% python3 -q
>>> import numpy as np
>>> np.set_printoptions(precision=4, suppress=True, linewidth=160)
>>> def rd(a):
...     return np.round(a, 4) + 0
... 
>>> E = np.loadtxt("m.csv", delimiter=",")
>>> rd(E)
array([[-0.8172, -0.0713,  2.1496, -0.5927, -0.2348, -2.0431, -2.1229,  2.587 , -1.9815],
       [ 0.3269, -2.2014,  0.0821, -2.8645, -1.1072, -1.5892, -0.6626, -2.7554, -0.2273],
       [-0.4903, -0.5351, -1.2524, -1.7392,  3.0446, -1.2095, -0.369 ,  1.488 ,  2.6072],
       [ 1.3074,  3.068 ,  1.6347, -0.4197,  0.1776, -2.5397,  1.7726, -0.9069,  0.7638],
       [ 1.3074, -0.2624, -2.4483, -1.194 , -0.0127, -0.6941,  2.4174,  1.5753, -2.6447],
       [-1.6343,  0.0022, -1.962 ,  2.6081,  0.9098, -2.6457, -0.6301, -1.5718, -0.9914],
       [ 4.0858, -1.381 , -0.079 ,  1.7807,  0.1433, -0.8301, -1.3843,  0.436 ,  0.6377],
       [ 0.4903,  2.7071, -2.4541, -1.1179, -1.7222,  0.2224, -2.6417,  0.1525,  0.3766],
       [-0.9806, -1.0702, -0.5089,  0.7707, -3.2563, -1.4722,  1.2809,  1.5853,  2.2617]])
>>> rd(np.linalg.svd(E, compute_uv=False))
array([5., 5., 5., 5., 5., 5., 5., 5., 5.])
>>> rd(np.linalg.norm(E))
np.float64(15.0)
>>> rng = np.random.default_rng(10086)
>>> z = rng.permutation(9)
>>> z
array([1, 4, 8, 5, 7, 3, 0, 6, 2])
>>> A2 = E[z][:, z]
>>> np.allclose(A2, E)
False
>>> rd(np.diag(A2))
array([-2.2014, -0.0127,  2.2617, -2.6457,  0.1525, -0.4197, -0.8172, -1.3843, -1.2524])
>>> rd(np.sort(np.abs(np.linalg.eigvals(A2))))
array([5., 5., 5., 5., 5., 5., 5., 5., 5.])
>>> rd(A2)
array([[-2.2014, -1.1072, -0.2273, -1.5892, -2.7554, -2.8645,  0.3269, -0.6626,  0.0821],
       [-0.2624, -0.0127, -2.6447, -0.6941,  1.5753, -1.194 ,  1.3074,  2.4174, -2.4483],
       [-1.0702, -3.2563,  2.2617, -1.4722,  1.5853,  0.7707, -0.9806,  1.2809, -0.5089],
       [ 0.0022,  0.9098, -0.9914, -2.6457, -1.5718,  2.6081, -1.6343, -0.6301, -1.962 ],
       [ 2.7071, -1.7222,  0.3766,  0.2224,  0.1525, -1.1179,  0.4903, -2.6417, -2.4541],
       [ 3.068 ,  0.1776,  0.7638, -2.5397, -0.9069, -0.4197,  1.3074,  1.7726,  1.6347],
       [-0.0713, -0.2348, -1.9815, -2.0431,  2.587 , -0.5927, -0.8172, -2.1229,  2.1496],
       [-1.381 ,  0.1433,  0.6377, -0.8301,  0.436 ,  1.7807,  4.0858, -1.3843, -0.079 ],
       [-0.5351,  3.0446,  2.6072, -1.2095,  1.488 , -1.7392, -0.4903, -0.369 , -1.2524]])
